$ ipython --no-banner

In [1]: import numpy as np

In [2]: import numpy.linalg as la

In [3]: np.set_printoptions(precision=3, suppress=True, linewidth=200, sign=" ")

In [4]: tidy = lambda a: np.round(a, 3) + 0

In [5]: mat = np.load("a.npy")

In [6]: mat
Out[6]: 
array([[ 4,  4,  2,  3],
       [ 4,  4,  2,  3],
       [ 6,  6,  4,  5],
       [ 6,  6,  4,  5]])

In [7]: rank = la.matrix_rank(mat)

In [8]: rank
Out[8]: np.int64(2)

In [9]: N = la.svd(mat)[2][rank:].T

In [10]: [int(la.matrix_rank(mat[:, :j + 1])) for j in range(4)]
Out[10]: [1, 1, 2, 2]

In [11]: [int(la.matrix_rank(np.delete(mat, i, axis=0))) for i in range(4)]
Out[11]: [2, 2, 2, 2]

In [12]: N.shape
Out[12]: (4, 2)

In [13]: np.unique(mat.round(6), axis=0).shape
Out[13]: (2, 4)

In [14]: la.lstsq(mat[:-1].T, mat[-1])[2]
Out[14]: np.int32(2)

In [15]: np.allclose(mat[:-1].T @ la.lstsq(mat[:-1].T, mat[-1])[0], mat[-1])
Out[15]: True

In [16]: try:
    ...:     la.inv(mat)
    ...: except la.LinAlgError as e:
    ...:     print("failed:", e)
    ...: 
failed: Singular matrix

In [17]: np.abs(np.diag(la.qr(mat)[1])) > 1e-9
Out[17]: array([ True, False,  True, False])

In [18]: J = np.load("out8.npy")

In [19]: J
Out[19]: 
array([[ 6,  6,  4,  0,  0,  0],
       [ 2,  4,  4,  0,  0,  0],
       [ 4,  2,  4,  0,  0,  0],
       [-6, -6, -4,  3,  3,  2],
       [-2, -4, -4,  1,  2,  2],
       [-4, -2, -4,  2,  1,  2]])

In [20]: r0 = np.array([3, 3, 5, -5, -8, 9])

In [21]: M2 = J + np.outer(r0, np.eye(6)[0])

In [22]: M2
Out[22]: 
array([[  9.,   6.,   4.,   0.,   0.,   0.],
       [  5.,   4.,   4.,   0.,   0.,   0.],
       [  9.,   2.,   4.,   0.,   0.,   0.],
       [-11.,  -6.,  -4.,   3.,   3.,   2.],
       [-10.,  -4.,  -4.,   1.,   2.,   2.],
       [  5.,  -2.,  -4.,   2.,   1.,   2.]])

In [23]: la.matrix_rank(la.inv(M2) - la.inv(J), tol=1e-8)
Out[23]: np.int64(1)

In [24]: la.matrix_rank(M2 - J)
Out[24]: np.int64(1)

In [25]: tidy(la.det(M2) / la.det(J)), tidy(1 + la.solve(J, r0)[0])
Out[25]: (np.float64(1.333), np.float64(1.333))

In [26]: M2[2] @ M2[0]
Out[26]: np.float64(109.0)

In [27]: tidy(la.norm(M2[2], 1)), tidy(la.norm(M2[2], np.inf))
Out[27]: (np.float64(15.0), np.float64(9.0))

In [28]: tidy(la.norm(M2, 2))
Out[28]: np.float64(24.517)

In [29]: tidy(la.norm(M2, axis=1))
Out[29]: array([ 11.533,   7.55 ,  10.05 ,  13.964,  11.874,   7.348])

In [30]: tidy(la.norm(M2[2] - M2[0]))
Out[30]: np.float64(4.0)

In [31]: tidy(la.norm(M2, axis=0))
Out[31]: array([ 20.809,  10.583,   9.798,   3.742,   3.742,   3.464])

In [32]: x = np.array([-1, 2, 2, -2, -2, -2])

In [33]: h = np.maximum(J @ x, 0)

In [34]: np.maximum(J @ x, 0) - np.maximum(-J @ x, 0)
Out[34]: array([ 14,  14,   8, -30, -24, -18])

In [35]: J * (h > 1e-9)[:, None]
Out[35]: 
array([[ 6,  6,  4,  0,  0,  0],
       [ 2,  4,  4,  0,  0,  0],
       [ 4,  2,  4,  0,  0,  0],
       [ 0,  0,  0,  0,  0,  0],
       [ 0,  0,  0,  0,  0,  0],
       [ 0,  0,  0,  0,  0,  0]])

In [36]: np.maximum(J @ (3 * x), 0)
Out[36]: array([ 42,  42,  24,   0,   0,   0])

In [37]: np.flatnonzero(h > 1e-9)
Out[37]: array([ 0,  1,  2])

In [38]: O, evecs = la.qr(J[:, :3])[0], la.qr(J[:, 3:])[0]

In [39]: sigma = la.svd(O.T @ evecs, compute_uv=False)

In [40]: tidy(np.degrees(np.arccos(sigma.clip(0, 1))))
Out[40]: array([ 45.,  45.,  45.])

In [41]: (sigma > 0.9).sum()
Out[41]: np.int64(0)

In [42]: M2 = J / la.norm(J, axis=1, keepdims=True)

In [43]: gram = M2 @ M2.T

In [44]: tidy(la.norm(M2, axis=1))
Out[44]: array([ 1.,  1.,  1.,  1.,  1.,  1.])

In [45]: np.argwhere(np.triu(np.abs(gram) > 0.95, 1))
Out[45]: array([], shape=(0, 2), dtype=int64)

In [46]: (gram - 2 * np.eye(6)).round(6).argmax(axis=1)
Out[46]: array([ 1,  0,  0,  4,  3,  3])
